In [1]: import numpy as np

In [2]: np.set_printoptions(precision=2, suppress=True, linewidth=160)

In [3]: mat = np.loadtxt("block15.csv", delimiter=",")

In [4]: mat
Out[4]: 
array([[ 4., -2.,  4.,  0.],
       [ 0.,  0.,  0.,  0.],
       [ 2., -1.,  2.,  0.]])

In [5]: Uu, sv, VT = np.linalg.svd(mat)

In [6]: np.argmax(sv[:-1] / (sv[1:] + 1e-6)) + 1
Out[6]: np.int64(1)

In [7]: out = Uu[:, :1] @ np.diag(sv[:1]) @ VT[:1]

In [8]: print(round(np.linalg.norm(mat - out, 2), 2), np.round(sv[1], 2))
0.0 0.0

In [9]: print(round(float(np.linalg.norm(mat - out) / np.linalg.norm(mat)), 2))
0.0

In [10]: out = np.array([[1, 1, 4], [1, 2, 4], [3, 4, 3], [1, 5, 4]])

In [11]: np.linalg.matrix_rank(np.vstack([mat, out.T]))
Out[11]: np.int64(4)

In [12]: np.einsum("ij,ij->i", mat, mat)
Out[12]: array([36.,  0.,  9.])

In [13]: np.vstack([mat, out.T]).shape
Out[13]: (6, 4)

In [14]: mat @ out
Out[14]: 
array([[14., 16., 20.],
       [ 0.,  0.,  0.],
       [ 7.,  8., 10.]])

In [15]: np.einsum("ik,kj->ji", mat, out)
Out[15]: 
array([[14.,  0.,  7.],
       [16.,  0.,  8.],
       [20.,  0., 10.]])

In [16]: out.T @ mat.T
Out[16]: 
array([[14.,  0.,  7.],
       [16.,  0.,  8.],
       [20.,  0., 10.]])

In [17]: F = np.loadtxt("dump.csv", delimiter=",")

In [18]: F
Out[18]: 
array([[7., 0., 0., 0., 0.],
       [7., 8., 0., 0., 0.],
       [6., 7., 1., 0., 0.],
       [9., 7., 0., 6., 0.],
       [5., 7., 5., 4., 0.]])

In [19]: print(round(float(np.linalg.norm(F, 2) / np.linalg.norm(F)), 2))
0.93

In [20]: np.argsort(-np.linalg.norm(F, axis=0).round(6), kind="stable")[:3]
Out[20]: array([0, 1, 3])

In [21]: W0 = np.load("a.npy")

In [22]: W0
Out[22]: 
array([[6., 1., 1., 1., 1.],
       [1., 6., 1., 1., 1.],
       [1., 1., 6., 1., 1.],
       [1., 1., 1., 6., 1.],
       [1., 1., 1., 1., 6.]])

In [23]: x = np.array([2, 2, 1, 0, 1])

In [24]: print(W0 @ x)
[16. 16. 11.  6. 11.]

In [25]: np.linalg.norm(W0 @ x) <= np.linalg.norm(W0, 2) * np.linalg.norm(x) + 1e-9
Out[25]: np.True_

In [26]: (W0 * x).sum(axis=1)
Out[26]: array([16., 16., 11.,  6., 11.])

In [27]: print(W0 @ (2 * x))
[32. 32. 22. 12. 22.]

In [28]: W0 @ np.eye(5)[0]
Out[28]: array([6., 1., 1., 1., 1.])

In [29]: P = np.triu(np.array([[-5, 4, 0, 7, -2],
    ...:     [5, -9, 0, 0, -5],
    ...:     [2, -7, -7, -3, 6],
    ...:     [-6, 3, 2, 9, -7],
    ...:     [5, -2, -2, 6, -1]]), 1) + np.eye(5)

In [30]: out = P @ W0 @ np.linalg.inv(P)

In [31]: np.poly(out)
Out[31]: array([    1.,   -30.,   350., -2000.,  5625., -6250.])

In [32]: np.linalg.matrix_rank(out)
Out[32]: np.int64(5)

In [33]: x = np.ones(5)

In [34]: for _ in range(6):
    ...:     x = W0 @ x
    ...:     x /= np.linalg.norm(x)
    ...:     print(round(x @ W0 @ x, 2))
    ...: 
10.0
10.0
10.0
10.0
10.0
10.0

In [35]: x
Out[35]: array([0.45, 0.45, 0.45, 0.45, 0.45])

In [36]: round(float(np.linalg.eigvalsh(W0)[-1]), 2)
Out[36]: 10.0

In [37]: evals, V = np.linalg.eigh(W0)

In [38]: x = np.array([0, 0, 0, -1, 0])

In [39]: print(np.abs(W0).sum(axis=1).max(), np.abs(evals).max())
10.0 10.0

In [40]: V * np.abs(evals) @ V.T
Out[40]: 
array([[6., 1., 1., 1., 1.],
       [1., 6., 1., 1., 1.],
       [1., 1., 6., 1., 1.],
       [1., 1., 1., 6., 1.],
       [1., 1., 1., 1., 6.]])

In [41]: print((np.sign(V[:, -1].round(6)) == np.sign(V[0, -1].round(6))).astype(int))
[1 1 1 1 1]

In [42]: V * np.maximum(evals, 0) @ V.T
Out[42]: 
array([[6., 1., 1., 1., 1.],
       [1., 6., 1., 1., 1.],
       [1., 1., 6., 1., 1.],
       [1., 1., 1., 6., 1.],
       [1., 1., 1., 1., 6.]])

In [43]: m1 = np.array([[2, 2, 2, 2, 2],
    ...:     [2, 4, 4, 4, 4],
    ...:     [2, 4, 6, 6, 6],
    ...:     [2, 4, 6, 8, 8],
    ...:     [2, 4, 6, 8, 10]])

In [44]: q, r_ = np.linalg.qr(m1)

In [45]: round(float(np.trace(q @ q.T)), 2)
Out[45]: 5.0

In [46]: round(np.linalg.det(m1[::-1]), 2)
Out[46]: np.float64(32.0)

In [47]: np.poly(m1)
Out[47]: array([   1.,  -30.,  140., -224.,  144.,  -32.])

In [48]: np.einsum("ij,ji->", m1, m1)
Out[48]: np.int64(620)

In [49]: print(np.kron(np.eye(2, dtype=int), m1))
[[ 2  2  2  2  2  0  0  0  0  0]
 [ 2  4  4  4  4  0  0  0  0  0]
 [ 2  4  6  6  6  0  0  0  0  0]
 [ 2  4  6  8  8  0  0  0  0  0]
 [ 2  4  6  8 10  0  0  0  0  0]
 [ 0  0  0  0  0  2  2  2  2  2]
 [ 0  0  0  0  0  2  4  4  4  4]
 [ 0  0  0  0  0  2  4  6  6  6]
 [ 0  0  0  0  0  2  4  6  8  8]
 [ 0  0  0  0  0  2  4  6  8 10]]

In [50]: f = np.array([-3, -4, -5, 4, 7])

In [51]: out = m1 + np.outer(f, np.eye(5)[4])

In [52]: print(np.round(np.linalg.det(out) / np.linalg.det(m1), 2), round(1 + np.linalg.solve(m1, f)[4], 2))
2.5 2.5

In [53]: print(np.linalg.matrix_rank(out - m1))
1

In [54]: np.linalg.matrix_rank(np.linalg.inv(out) - np.linalg.inv(m1), tol=1e-8)
Out[54]: np.int64(1)

In [55]: L = np.linalg.cholesky(m1)

In [56]: print(L @ L.T)
[[ 2.  2.  2.  2.  2.]
 [ 2.  4.  4.  4.  4.]
 [ 2.  4.  6.  6.  6.]
 [ 2.  4.  6.  8.  8.]
 [ 2.  4.  6.  8. 10.]]

In [57]: m1 / np.sqrt(np.outer(np.diag(m1), np.diag(m1)))
Out[57]: 
array([[1.  , 0.71, 0.58, 0.5 , 0.45],
       [0.71, 1.  , 0.82, 0.71, 0.63],
       [0.58, 0.82, 1.  , 0.87, 0.77],
       [0.5 , 0.71, 0.87, 1.  , 0.89],
       [0.45, 0.63, 0.77, 0.89, 1.  ]])

In [58]: L
Out[58]: 
array([[1.41, 0.  , 0.  , 0.  , 0.  ],
       [1.41, 1.41, 0.  , 0.  , 0.  ],
       [1.41, 1.41, 1.41, 0.  , 0.  ],
       [1.41, 1.41, 1.41, 1.41, 0.  ],
       [1.41, 1.41, 1.41, 1.41, 1.41]])

In [59]: print(np.diag(L) ** 2)
[2. 2. 2. 2. 2.]

In [60]: E = np.load("x.npy")

In [61]: E
Out[61]: 
array([[  2.69,  -2.39, -21.95,  12.67],
       [  4.02,  -1.99, -20.18,  13.59],
       [ 11.29, -13.37,  -1.56,   2.71],
       [ -6.02,   3.73,   5.27,   0.82],
       [ 10.05, -12.76,  -1.24,   1.86],
       [ 10.23, -12.01,   1.19,   1.99],
       [ -6.06,   3.56,   5.83,   2.31],
       [ -5.68,   3.57,   5.98,   2.29],
       [ 10.16, -12.46,   0.31,   1.4 ],
       [ -7.04,   2.17,   5.  ,   0.57]])

In [62]: W2 = E[[3, 5]].astype(float)

In [63]: for _ in range(5):
    ...:     labels = np.linalg.norm(E[:, None] - W2, axis=-1).argmin(axis=1)
    ...:     W2 = np.array([E[labels == j].mean(axis=0) for j in range(2)])
    ...: 

In [64]: labels
Out[64]: array([1, 1, 1, 0, 1, 1, 0, 0, 1, 0])

In [65]: np.abs(W2[1] - W2[0]).argmax()
Out[65]: np.int64(0)

In [66]: print(W2)
[[-6.2   3.26  5.52  1.5 ]
 [ 8.07 -9.16 -7.24  5.7 ]]

In [67]: W2[1] - W2[0]
Out[67]: array([ 14.27, -12.42, -12.76,   4.21])
